% ipython --no-banner

In [1]: import numpy as np

In [2]: import numpy.linalg as la

In [3]: np.set_printoptions(precision=2, suppress=True, linewidth=140, floatmode="fixed")

In [4]: E = np.loadtxt("out7.csv", delimiter=",")

In [5]: E
Out[5]: 
array([[ -3.37,   7.71,  -3.00,  -5.60,  -1.20,  -6.25],
       [  2.20,   1.99,  -3.00,   1.38,  -4.18,  -1.91],
       [  3.66,   7.78,  -3.00,   2.00,   4.75,  -9.27],
       [  1.04,   2.42,  -3.00,   0.06,  -4.58,  -1.92],
       [  1.82,   2.88,  -3.00,   0.82,  -3.31,  -2.79],
       [  4.32,   0.96,  -3.00,   3.85,  -3.79,  -1.59],
       [  5.07,  -4.75,  -3.00,   5.61, -10.77,   4.76],
       [  1.79,   6.10,  -3.00,   0.26,   0.95,  -6.52],
       [  9.20,  -6.27,  -3.00,  10.34,  -9.36,   4.81],
       [ -2.21,   6.12,  -3.00,  -4.08,  -2.35,  -4.88],
       [ -0.34,   5.24,  -3.00,  -1.91,  -1.96,  -4.64],
       [  2.26,   1.14,  -3.00,   1.59,  -5.26,  -0.94],
       [  9.15,  -7.28,  -3.00,  10.46, -10.74,   6.01],
       [  0.70,   4.68,  -3.00,  -0.69,  -1.85,  -4.41],
       [  7.67,  -7.46,  -3.00,   8.88, -12.22,   6.84],
       [ -2.20,   9.15,  -3.00,  -4.57,   1.70,  -8.42],
       [  5.85,  -0.64,  -3.00,   5.78,  -4.64,  -0.36],
       [ -1.55,   1.74,  -3.00,  -2.63,  -7.64,  -0.05],
       [  8.23,  -4.13,  -3.00,   8.94,  -7.31,   2.72],
       [  6.59,  -2.93,  -3.00,   6.96,  -7.08,   2.01],
       [ -2.08,   8.36,  -3.00,  -4.31,   0.75,  -7.56],
       [  2.84,   4.16,  -3.00,   1.72,  -0.75,  -4.71],
       [ -0.77,   9.57,  -3.00,  -3.09,   3.45,  -9.51],
       [  7.56,  -3.94,  -3.00,   8.18,  -7.62,   2.78],
       [ -0.25,   7.91,  -3.00,  -2.25,   1.68,  -7.79],
       [  3.01,   1.68,  -3.00,   2.32,  -3.91,  -1.88],
       [ -1.44,   7.67,  -3.00,  -3.51,   0.36,  -7.01],
       [  0.60,  -1.72,  -3.00,   0.27, -10.46,   3.09],
       [  3.54,   2.81,  -3.00,   2.70,  -1.97,  -3.42],
       [ -0.72,   3.83,  -3.00,  -2.08,  -4.16,  -2.84],
       [ -2.00,   4.54,  -3.00,  -3.59,  -4.28,  -3.13],
       [ -0.80,   4.95,  -3.00,  -2.36,  -2.73,  -4.11],
       [  2.77,  -2.35,  -3.00,   2.73,  -9.48,   2.91],
       [  0.94,   1.96,  -3.00,   0.02,  -5.27,  -1.35]])

In [6]: np.allclose(E[:-1].T @ la.lstsq(E[:-1].T, E[-1])[0], E[-1])
Out[6]: True

In [7]: np.unique(E.round(6), axis=0).shape
Out[7]: (34, 6)

In [8]: print(np.abs(np.diag(la.qr(E)[1])) > 1e-9)
[ True  True  True False False False]

In [9]: la.lstsq(E[:-1].T, E[-1])[2]
Out[9]: np.int32(3)

In [10]: round(np.trace(la.pinv(E) @ E), 2)
Out[10]: np.float64(3.0)

In [11]: np.round(la.norm(E) ** 2 / la.norm(E, 2) ** 2, 2)
Out[11]: np.float64(1.59)

In [12]: round(la.norm(E, 2), 2)
Out[12]: np.float64(53.52)

In [13]: print(round(la.norm(E, 1), 2), round(float(la.norm(E, np.inf)), 2))
162.52 46.64

In [14]: round(la.norm(E, "nuc"), 2)
Out[14]: np.float64(108.88)

In [15]: print(round(float(la.norm(E[25] - E[6])), 2))
12.15

In [16]: X = np.load("dump.npy")

In [17]: X
Out[17]: 
array([[ 2.30,  1.00, -1.00,  1.00],
       [-2.00,  2.30,  0.00,  1.00],
       [ 0.00,  1.00,  1.30,  0.00],
       [ 2.00,  1.00, -1.00,  1.30]])

In [18]: la.norm(X, axis=0)
Out[18]: array([3.65, 2.88, 1.92, 1.92])

In [19]: round(la.norm(X, 2), 2)
Out[19]: np.float64(4.03)

In [20]: round(float(X[2] @ X[3]), 2)
Out[20]: -0.3

In [21]: np.round(la.norm(X[2], 1), 2), round(float(la.norm(X[2], np.inf)), 2)
Out[21]: (np.float64(2.3), 1.3)

In [22]: la.norm(X, axis=1)
Out[22]: array([2.88, 3.21, 1.64, 2.77])

In [23]: la.norm(X, axis=1).argmax()
Out[23]: np.int64(1)

In [24]: la.eigvals(X)
Out[24]: array([0.30+0.00j, 2.30+0.00j, 2.30+0.00j, 2.30-0.00j])

In [25]: print(round(float(np.einsum("ij,ji->", X, X)), 2))
15.96

In [26]: round(float(np.einsum("ii->", X)), 2)
Out[26]: 7.2

In [27]: np.round(la.det(X[::-1]), 2)
Out[27]: np.float64(3.65)

In [28]: round(float(la.det(X.T)), 2)
Out[28]: 3.65

In [29]: out = np.array([[2, 3, -2, 3, -1, -2, -2, 1],
    ...:     [-3, 2, 0, -1, 1, -3, -2, -3],
    ...:     [-3, 3, -1, 1, -3, 2, 1, -3],
    ...:     [-2, -2, 3, -1, -1, 3, 2, 1],
    ...:     [1, 3, -1, -1, 2, -1, 0, 1],
    ...:     [-3, -2, -1, 3, -1, -2, 0, 2],
    ...:     [3, -2, 2, 0, -2, 0, 1, 2],
    ...:     [2, 2, 0, 1, 2, 3, -2, 2]])

In [30]: Z = np.array([[2, -2], [1, 3]])

In [31]: data = np.block([[out, np.zeros((8, 2))], [np.zeros((2, 8)), Z]])

In [32]: data
Out[32]: 
array([[ 2.00,  3.00, -2.00,  3.00, -1.00, -2.00, -2.00,  1.00,  0.00,  0.00],
       [-3.00,  2.00,  0.00, -1.00,  1.00, -3.00, -2.00, -3.00,  0.00,  0.00],
       [-3.00,  3.00, -1.00,  1.00, -3.00,  2.00,  1.00, -3.00,  0.00,  0.00],
       [-2.00, -2.00,  3.00, -1.00, -1.00,  3.00,  2.00,  1.00,  0.00,  0.00],
       [ 1.00,  3.00, -1.00, -1.00,  2.00, -1.00,  0.00,  1.00,  0.00,  0.00],
       [-3.00, -2.00, -1.00,  3.00, -1.00, -2.00,  0.00,  2.00,  0.00,  0.00],
       [ 3.00, -2.00,  2.00,  0.00, -2.00,  0.00,  1.00,  2.00,  0.00,  0.00],
       [ 2.00,  2.00,  0.00,  1.00,  2.00,  3.00, -2.00,  2.00,  0.00,  0.00],
       [ 0.00,  0.00,  0.00,  0.00,  0.00,  0.00,  0.00,  0.00,  2.00, -2.00],
       [ 0.00,  0.00,  0.00,  0.00,  0.00,  0.00,  0.00,  0.00,  1.00,  3.00]])

In [33]: round(np.log10(la.cond(data)))
Out[33]: 2

In [34]: la.cond(data) > 100
Out[34]: np.True_

In [35]: arr = np.arange(66).reshape(11, 6) + 2

In [36]: arr
Out[36]: 
array([[ 2,  3,  4,  5,  6,  7],
       [ 8,  9, 10, 11, 12, 13],
       [14, 15, 16, 17, 18, 19],
       [20, 21, 22, 23, 24, 25],
       [26, 27, 28, 29, 30, 31],
       [32, 33, 34, 35, 36, 37],
       [38, 39, 40, 41, 42, 43],
       [44, 45, 46, 47, 48, 49],
       [50, 51, 52, 53, 54, 55],
       [56, 57, 58, 59, 60, 61],
       [62, 63, 64, 65, 66, 67]])

In [37]: out = arr[0, 0] * arr[1:] - np.outer(arr[1:, 0], arr[0])

In [38]: print(out)
[[   0   -6  -12  -18  -24  -30]
 [   0  -12  -24  -36  -48  -60]
 [   0  -18  -36  -54  -72  -90]
 [   0  -24  -48  -72  -96 -120]
 [   0  -30  -60  -90 -120 -150]
 [   0  -36  -72 -108 -144 -180]
 [   0  -42  -84 -126 -168 -210]
 [   0  -48  -96 -144 -192 -240]
 [   0  -54 -108 -162 -216 -270]
 [   0  -60 -120 -180 -240 -300]]

In [39]: la.matrix_rank(out), la.matrix_rank(arr)
Out[39]: (np.int64(1), np.int64(2))

In [40]: Uu, sv, VT = la.svd(out)

In [41]: vecs = VT[:(sv > 1e-8).sum()]

In [42]: rng = np.random.default_rng(817)

In [43]: vec = out[9] + 4 * out[1] + rng.integers(2) * np.eye(6)[4]

In [44]: print(vec)
[   0.00 -108.00 -216.00 -324.00 -431.00 -540.00]

In [45]: np.allclose(vecs.T @ vecs @ vec, vec)
Out[45]: False

In [46]: vecs.T @ vecs
Out[46]: 
array([[0.00, 0.00, 0.00, 0.00, 0.00, 0.00],
       [0.00, 0.02, 0.04, 0.05, 0.07, 0.09],
       [0.00, 0.04, 0.07, 0.11, 0.15, 0.18],
       [0.00, 0.05, 0.11, 0.16, 0.22, 0.27],
       [0.00, 0.07, 0.15, 0.22, 0.29, 0.36],
       [0.00, 0.09, 0.18, 0.27, 0.36, 0.45]])
